In [1]: import numpy as np

In [2]: np.set_printoptions(precision=2, suppress=True, linewidth=120, sign=" ")

In [3]: arr = np.load("mat.npy")

In [4]: arr
Out[4]: 
array([[-2, -2, -2],
       [-2, -4, -4],
       [-2, -4, -6]])

In [5]: evals, evecs = np.linalg.eig(arr)

In [6]: evals
Out[6]: array([-10.1 ,  -1.29,  -0.62])

In [7]: m1 = np.load("block10.npy")

In [8]: m1
Out[8]: 
array([[  6.85,  -0.27, -14.23],
       [  9.12,  -1.26, -14.2 ],
       [ 16.24,  -5.59,   3.13],
       [  9.62,   0.53, -13.34],
       [ 16.5 ,  -5.33,   4.04],
       [  6.89,  -0.1 , -13.42],
       [ 18.87,  -6.81,   2.95],
       [  9.2 ,   0.86, -14.85],
       [  7.47,  -0.78, -13.98],
       [ 10.34,  -2.38, -15.33],
       [  8.39,  -0.18, -16.4 ],
       [  7.54,  -1.76, -14.01],
       [  8.93,  -2.49, -15.16],
       [ 18.21,  -4.29,   1.14],
       [  7.97,   1.61, -13.55],
       [ 18.3 ,  -5.34,   3.08],
       [  8.64,   0.13, -13.07],
       [  7.26,  -0.27, -15.85],
       [ 17.6 ,  -5.57,   4.26],
       [  6.07,  -0.54, -14.5 ]])

In [9]: gram = np.cov(m1, rowvar=False)

In [10]: np.polyfit(m1[:, 0], m1[:, 1], 1)
Out[10]: array([-0.51,  3.58])

In [11]: np.argsort(-m1.std(axis=0).round(6), kind="stable")
Out[11]: array([ 2,  0,  1])

In [12]: np.argwhere(np.triu(np.abs(np.corrcoef(m1.T)) > 0.8, 1))
Out[12]: 
array([[ 0,  1],
       [ 0,  2],
       [ 1,  2]])

In [13]: gram
Out[13]: 
array([[ 21.07, -10.67,  36.4 ],
       [-10.67,   6.63, -19.19],
       [ 36.4 , -19.19,  68.85]])

In [14]: print(np.median(m1, axis=0))
[  9.02  -1.02 -13.77]

In [15]: rng = np.random.default_rng(2947)

In [16]: labels = rng.integers(0, 2, 3)

In [17]: data = np.array([[0, 2, 1], [3, 5, 4], [2, 5, 5]]) * (labels[:, None] == labels)

In [18]: data
Out[18]: 
array([[ 0,  0,  1],
       [ 0,  5,  0],
       [ 2,  0,  5]])

In [19]: out = data + rng.integers(-2, 3, (3, 2)) @ rng.integers(-2, 3, (2, 3))

In [20]: out
Out[20]: 
array([[-2, -4,  1],
       [-2,  3,  0],
       [-6, -4,  5]])

In [21]: out - data
Out[21]: 
array([[-2, -4,  0],
       [-2, -2,  0],
       [-8, -4,  0]])

In [22]: u, r1 = arr[2], arr[1]

In [23]: u @ r1
Out[23]: np.int64(44)

In [24]: p = (u @ r1) / (u @ u) * u

In [25]: (r1 - p) @ u
Out[25]: np.float64(0.0)

In [26]: p
Out[26]: array([-1.57, -3.14, -4.71])

In [27]: Uu, sigma, vt = np.linalg.svd(data)

In [28]: print(sigma)
[ 5.46  5.    0.37]

In [29]: np.argmax(sigma[:-1] / (sigma[1:] + 1e-6)) + 1
Out[29]: np.int64(2)

In [30]: out = Uu[:, :2] @ np.diag(sigma[:2]) @ vt[:2]

In [31]: out
Out[31]: 
array([[ 0.34,  0.  ,  0.87],
       [ 0.  ,  5.  ,  0.  ],
       [ 1.94,  0.  ,  5.02]])

In [32]: print(np.linalg.matrix_rank(out))
2

In [33]: round(float(np.linalg.norm(data - out) / np.linalg.norm(data)), 2)
Out[33]: 0.05

In [34]: round(np.abs(data - out).max(), 2)
Out[34]: np.float64(0.34)

In [35]: np.round(np.linalg.norm(data - out, 2), 2), np.round(sigma[2], 2)
Out[35]: (np.float64(0.37), np.float64(0.37))

In [36]: X = np.load("a.npy")

In [37]: X
Out[37]: 
array([[ 4, -3,  0,  0],
       [-5,  5, -2, -2],
       [-5,  5, -2, -2]])

In [38]: # looks like rank 2

In [39]: blk = np.stack([X, -2 * X, X[::-1]])

In [40]: np.linalg.norm(blk, axis=(1, 2))
Out[40]: array([ 11.87,  23.75,  11.87])

In [41]: np.linalg.matrix_rank(blk)
Out[41]: array([ 2,  2,  2])

In [42]: print(blk.sum(axis=0))
[[-9  8 -2 -2]
 [ 0  0  0  0]
 [ 9 -8  2  2]]

In [43]: np.einsum("bij,cij->bc", blk, blk)
Out[43]: 
array([[ 141, -282,  -12],
       [-282,  564,   24],
       [ -12,   24,  141]])

In [44]: blk.shape
Out[44]: (3, 3, 4)

In [45]: np.linalg.matrix_rank(blk.reshape(3, -1))
Out[45]: np.int64(2)

In [46]: print(np.round(X @ np.linalg.pinv(X) @ X, 2) + 0)
[[ 4. -3.  0.  0.]
 [-5.  5. -2. -2.]
 [-5.  5. -2. -2.]]

In [47]: np.abs(np.diag(np.linalg.qr(X)[1])) > 1e-9
Out[47]: array([ True,  True, False])

In [48]: round(float(np.trace(np.linalg.pinv(X) @ X)), 2)
Out[48]: 2.0

In [49]: w1 = np.array([[-1, 6, 0, -2, -4, -5],
    ...:     [-7, 4, 3, -2, -6, 6],
    ...:     [-1, -1, 5, 2, 7, -5],
    ...:     [5, -5, 6, 8, 5, 9]])

In [50]: coef = np.array([-2, 0, -2, -2, 2, 1])

In [51]: hid = np.maximum(X @ w1 + coef, 0)

In [52]: print((hid > 0).astype(int))
[[ 1  1  0  0  1  0]
 [ 0  1  0  0  0  1]
 [ 0  1  0  0  0  1]]

In [53]: print(hid)
[[ 15  12   0   0   4   0]
 [  0   2   0   0   0  48]
 [  0   2   0   0   0  48]]

In [54]: (hid > 0).mean(axis=0)
Out[54]: array([ 0.33,  1.  ,  0.  ,  0.  ,  0.33,  0.67])

In [55]: W2 = np.array([[2, 0, -2],
    ...:     [2, -2, 1],
    ...:     [0, 1, 0],
    ...:     [-2, -1, 2],
    ...:     [2, 2, 2],
    ...:     [-2, 2, -2]])

In [56]: (hid @ W2).round(6).argmax(axis=1)
Out[56]: array([ 0,  1,  1])

In [57]: w1 @ W2
Out[57]: 
array([[ 16, -28,   6],
       [-26,  -3, -10],
       [ 16,   9,  29],
       [-24,  36,  -7]])
